>>> import numpy as np
>>> import numpy.linalg as la
>>> np.set_printoptions(suppress=True, linewidth=100)
>>> mat = np.load("data.npy")
>>> mat
array([[0, 0, 2],
       [1, 1, 3],
       [1, 1, 3]])
>>> U, sig, vt = la.svd(mat)
>>> V = vt[:(sig > 1e-8).sum()]
>>> rng = np.random.default_rng(402)
>>> x0 = mat[2] + -3 * mat[1] + rng.integers(2) * np.eye(3)[0]
>>> print(x0)
[-1. -2. -6.]
>>> np.round(np.diag(V.T @ V), 2)
array([0.5, 0.5, 1. ])
>>> print(round(la.norm(x0 - V.T @ V @ x0), 2))
0.71
>>> la.matrix_rank(np.vstack([mat, x0]))
np.int64(3)
>>> U, sig, vt = la.svd(mat, full_matrices=False)
>>> np.round(np.abs(vt[0]), 2)
array([0.26, 0.26, 0.93])
>>> round(float(np.sqrt((sig ** 2).sum())), 2), np.round(la.norm(mat), 2)
(5.1, np.float64(5.1))
>>> sig.round(2) + 0
array([5.04, 0.79, 0.  ])
>>> U.shape, sig.shape, vt.shape
((3, 3), (3,), (3, 3))
>>> U, sig, vt = la.svd(mat)
>>> np.argmax(sig[:-1] / (sig[1:] + 1e-6)) + 1
np.int64(2)
>>> Y = U[:, :2] @ np.diag(sig[:2]) @ vt[:2]
>>> print(round(np.abs(mat - Y).max(), 2))
0.0
>>> round(la.norm(mat - Y, 2), 2), np.round(sig[2], 2)
(np.float64(0.0), np.float64(0.0))
>>> arr = np.array([[-2.5, 0.1, -1.6, 1.1],
...     [1.1, 1.4, -0.2, 1.3],
...     [0.2, 1.3, 1.5, -1.1],
...     [0.1, -1.5, 1.3, -0.7],
...     [-0.6, 1.1, -0.2, 1.8]])
>>> arr[:, 2] *= 5
>>> arr
array([[-2.5,  0.1, -8. ,  1.1],
       [ 1.1,  1.4, -1. ,  1.3],
       [ 0.2,  1.3,  7.5, -1.1],
       [ 0.1, -1.5,  6.5, -0.7],
       [-0.6,  1.1, -1. ,  1.8]])
>>> O, V = la.qr(arr[:, :1])[0], la.qr(arr[:, 1:])[0]
>>> sig = la.svd(O.T @ V, compute_uv=False)
>>> sig.round(2)
array([0.62])
>>> (sig > 0.9).sum()
np.int64(0)
>>> np.round(np.degrees(np.arccos(sig.clip(0, 1))), 2)
array([51.53])
>>> x0 = np.array([3, 0, 0, 3])
>>> rhs = arr @ x0
>>> np.round(la.pinv(arr) @ arr, 2) + 0
array([[1., 0., 0., 0.],
       [0., 1., 0., 0.],
       [0., 0., 1., 0.],
       [0., 0., 0., 1.]])
>>> print(np.round(la.solve(arr.T @ arr, arr.T @ rhs), 2) + 0)
[3. 0. 0. 3.]
>>> np.round(la.lstsq(arr, rhs)[0], 2) + 0
array([3., 0., 0., 3.])
>>> rhs = rhs + 0.3 * rng.normal(size=5)
>>> rhs.round(2)
array([-4.54,  6.56, -2.54, -2.46,  3.78])
>>> b, *_ = la.lstsq(arr, rhs)
>>> [round(float(la.norm(la.solve(arr.T @ arr + lam * np.eye(4), arr.T @ rhs))), 2) for lam in (0, 1, 10, 100)]
[4.04, 3.28, 1.42, 0.24]
>>> np.round(arr.T @ (rhs - arr @ b), 2) + 0
array([0., 0., 0., 0.])
>>> b.round()
array([ 3.,  0., -0.,  3.])
>>> x0 = np.array([-2, 0, 1, 1])
>>> h = np.maximum(arr @ x0, 0)
>>> print(np.round(np.maximum(arr @ x0, 0) - np.maximum(-arr @ x0, 0), 2))
[-1.9 -1.9  6.   5.6  2. ]
>>> np.round(arr.T @ h, 2)
array([ 0.56,  1.6 , 79.4 , -6.92])
>>> np.round(np.maximum(arr @ (3 * x0), 0), 2)
array([ 0. ,  0. , 18. , 16.8,  6. ])
>>> np.round(np.tanh(arr @ x0), 2)
array([-0.96, -0.96,  1.  ,  1.  ,  0.96])
>>> h
array([0. , 0. , 6. , 5.6, 2. ])
>>> Y = np.array([[-1, -1, -1, -3], [3, -1, 1, 0], [3, -2, 3, 1], [1, -3, -2, 3]])
>>> m1 = Y - Y.T
>>> m1
array([[ 0, -4, -4, -4],
       [ 4,  0,  3,  3],
       [ 4, -3,  0,  3],
       [ 4, -3, -3,  0]])
>>> # skew, so no eigenvalue has a real part
>>> O, V = la.qr(m1[:, :2])[0], la.qr(m1[:, 2:])[0]
>>> sig = la.svd(O.T @ V, compute_uv=False)
>>> (sig > 0.9).sum()
np.int64(1)
>>> sig.round(2)
array([0.92, 0.87])
>>> x0 = np.array([1, -2, 1, 0])
>>> rhs = m1 @ x0
>>> b, lr = np.zeros(4), 1 / la.norm(m1, 2) ** 2
>>> for i in range(3):
...     b -= lr * m1.T @ (m1 @ b - rhs)
...     if i % 1 == 0: print(i, round(la.norm(m1 @ b - rhs), 2))
... 
0 2.43
1 2.36
2 2.3
>>> round(float(la.cond(m1)), 2)
6.09
>>> m1.ravel(order="F")
array([ 0,  4,  4,  4, -4,  0, -3, -3, -4,  3,  0, -3, -4,  3,  3,  0])
>>> T = m1.reshape(4, 2, -1)
>>> np.swapaxes(T, 1, 2)[0]
array([[ 0, -4],
       [-4, -4]])
>>> T.sum(axis=1)
array([[-4, -8],
       [ 7,  3],
       [ 4,  0],
       [ 1, -3]])
>>> Y = np.array([[-3, 1, -1], [5, 8, 4]])
>>> cent = np.kron(Y, m1)
>>> round(la.norm(cent, 2), 2), np.round(la.norm(Y, 2) * la.norm(m1, 2), 2)
(np.float64(88.09), np.float64(88.09))
>>> la.matrix_rank(cent)
np.int64(8)
>>> A = -3 * np.eye(4) + np.ones((4, 4))
>>> A
array([[-2.,  1.,  1.,  1.],
       [ 1., -2.,  1.,  1.],
       [ 1.,  1., -2.,  1.],
       [ 1.,  1.,  1., -2.]])
>>> hat = np.triu(np.array([[4, 2, 4, 0], [4, -3, 3, -1], [3, 4, -3, -1], [-1, 1, 5, 5]]), 1) + np.eye(4)
>>> Y = hat @ A @ la.inv(hat)
>>> hat @ A - A @ hat
array([[ 6.,  4., -1.,  8.],
       [ 2.,  0., -5.,  4.],
       [-1., -3., -8.,  1.],
       [ 0., -2., -7.,  2.]])
>>> print(Y)
[[ 4. -7.  0.  0.]
 [ 3. -6.  0.  0.]
 [ 0.  0. -3.  0.]
 [ 1. -1.  0. -3.]]
